In [1]: import numpy as np

In [2]: import numpy.linalg as la

In [3]: np.set_printoptions(precision=2, suppress=True, linewidth=120)

In [4]: rnd = lambda a: np.round(a, 2) + 0

In [5]: A = np.load("sample10.npy")

In [6]: A
Out[6]: 
array([[0., 3., 2.],
       [0., 1., 1.],
       [0., 3., 3.]])

In [7]: rnd(np.trace(la.pinv(A) @ A))
Out[7]: np.float64(2.0)

In [8]: def softmax(z):
   ...:     e = np.exp(z - z.max(axis=-1, keepdims=True))
   ...:     return e / e.sum(axis=-1, keepdims=True)
   ...: 

In [9]: rnd(softmax(A[1] + 5))
Out[9]: array([0.16, 0.42, 0.42])

In [10]: rnd(softmax(A[1]))
Out[10]: array([0.16, 0.42, 0.42])

In [11]: scores = A @ A.T / np.sqrt(3)

In [12]: softmax(scores).round(6).argmax(axis=1)
Out[12]: array([2, 2, 2])

In [13]: print(rnd(softmax(scores)[1] @ A))
[0.   2.88 2.54]

In [14]: print(rnd(la.matrix_power(A, 2)))
[[ 0.  9.  9.]
 [ 0.  4.  4.]
 [ 0. 12. 12.]]

In [15]: la.determinant(A)
---------------------------------------------------------------------------
AttributeError                            Traceback (most recent call last)
Cell In[15], line 1
----> 1 la.determinant(A)

AttributeError: module 'numpy.linalg' has no attribute 'determinant'

In [16]: np.allclose(A @ A.T, A.T @ A)
Out[16]: False

In [17]: np.allclose(A, A.T)
Out[17]: False

In [18]: rnd(np.abs(la.eigvals(A)).max())
Out[18]: np.float64(4.0)

In [19]: (A - A.T) / 2
Out[19]: 
array([[ 0. ,  1.5,  1. ],
       [-1.5,  0. , -1. ],
       [-1. ,  1. ,  0. ]])

In [20]: left, sig, Vh = la.svd(A)

In [21]: V = Vh[:(sig > 1e-8).sum()]

In [22]: rng = np.random.default_rng(426019)

In [23]: vec = A[0] + 3 * A[1] + rng.integers(2) * np.eye(3)[1]

In [24]: vec
Out[24]: array([0., 6., 5.])

In [25]: rnd(np.diag(V.T @ V))
Out[25]: array([0., 1., 1.])

In [26]: np.allclose(V.T @ V @ vec, vec)
Out[26]: True

In [27]: left, sig, Vh = la.svd(A)

In [28]: rnd(sig)
Out[28]: array([5.72, 0.55, 0.  ])

In [29]: out = left[:, :2] @ np.diag(sig[:2]) @ Vh[:2]

In [30]: rnd(np.abs(A - out).max())
Out[30]: np.float64(0.0)

In [31]: rnd(out)
Out[31]: 
array([[0., 3., 2.],
       [0., 1., 1.],
       [0., 3., 3.]])

In [32]: X = np.loadtxt("case15.csv", delimiter=",")

In [33]: X
Out[33]: 
array([[ 1.,  1.,  1.,  1.,  1.,  1.,  1.,  1.],
       [ 1., -1.,  1., -1.,  1., -1.,  1., -1.],
       [ 1., -1., -1.,  1., -1.,  1.,  1., -1.],
       [ 1., -1.,  1., -1., -1.,  1., -1.,  1.]])

In [34]: G = X.T @ X

In [35]: np.allclose(G, G.T)
Out[35]: True

In [36]: G
Out[36]: 
array([[ 4., -2.,  2.,  0.,  0.,  2.,  2.,  0.],
       [-2.,  4.,  0.,  2.,  2.,  0.,  0.,  2.],
       [ 2.,  0.,  4., -2.,  2.,  0.,  0.,  2.],
       [ 0.,  2., -2.,  4.,  0.,  2.,  2.,  0.],
       [ 0.,  2.,  2.,  0.,  4., -2.,  2.,  0.],
       [ 2.,  0.,  0.,  2., -2.,  4.,  0.,  2.],
       [ 2.,  0.,  0.,  2.,  2.,  0.,  4., -2.],
       [ 0.,  2.,  2.,  0.,  0.,  2., -2.,  4.]])

In [37]: out = G + rng.integers(-2, 3, (8, 4)) @ rng.integers(-2, 3, (4, 8))

In [38]: out
Out[38]: 
array([[ 0., -1.,  3., -1., -4.,  5.,  6.,  0.],
       [ 3.,  3.,  1.,  5.,  5., -1., -1.,  2.],
       [-1.,  0., 11., -3., -4.,  8., 10.,  0.],
       [-7.,  3.,  0.,  0., -6.,  7.,  9.,  0.],
       [ 1.,  0., 11., -3.,  2.,  4.,  6., -6.],
       [ 2.,  0., -6.,  0.,  2., -2., -7.,  4.],
       [ 4.,  0.,  3.,  5.,  1.,  2.,  5., -4.],
       [ 0.,  5., -5.,  7.,  0., -3., -9.,  6.]])

In [39]: print(np.abs(out - G).sum(axis=1))
[18. 15. 37. 32. 33. 27. 14. 31.]

In [40]: la.matrix_rank(out - G, tol=1e-8)
Out[40]: np.int64(4)

In [41]: out = X / la.norm(X, axis=1, keepdims=True)

In [42]: G = out @ out.T

In [43]: (G - 2 * np.eye(4)).round(6).argmax(axis=1)
Out[43]: array([1, 0, 0, 0])

In [44]: (np.abs(G) > 0.9).astype(int)
Out[44]: 
array([[1, 0, 0, 0],
       [0, 1, 0, 0],
       [0, 0, 1, 0],
       [0, 0, 0, 1]])

In [45]: np.argwhere(np.triu(np.abs(G) > 0.95, 1))
Out[45]: array([], shape=(0, 2), dtype=int64)

In [46]: rnd(la.norm(out, axis=1))
Out[46]: array([1., 1., 1., 1.])
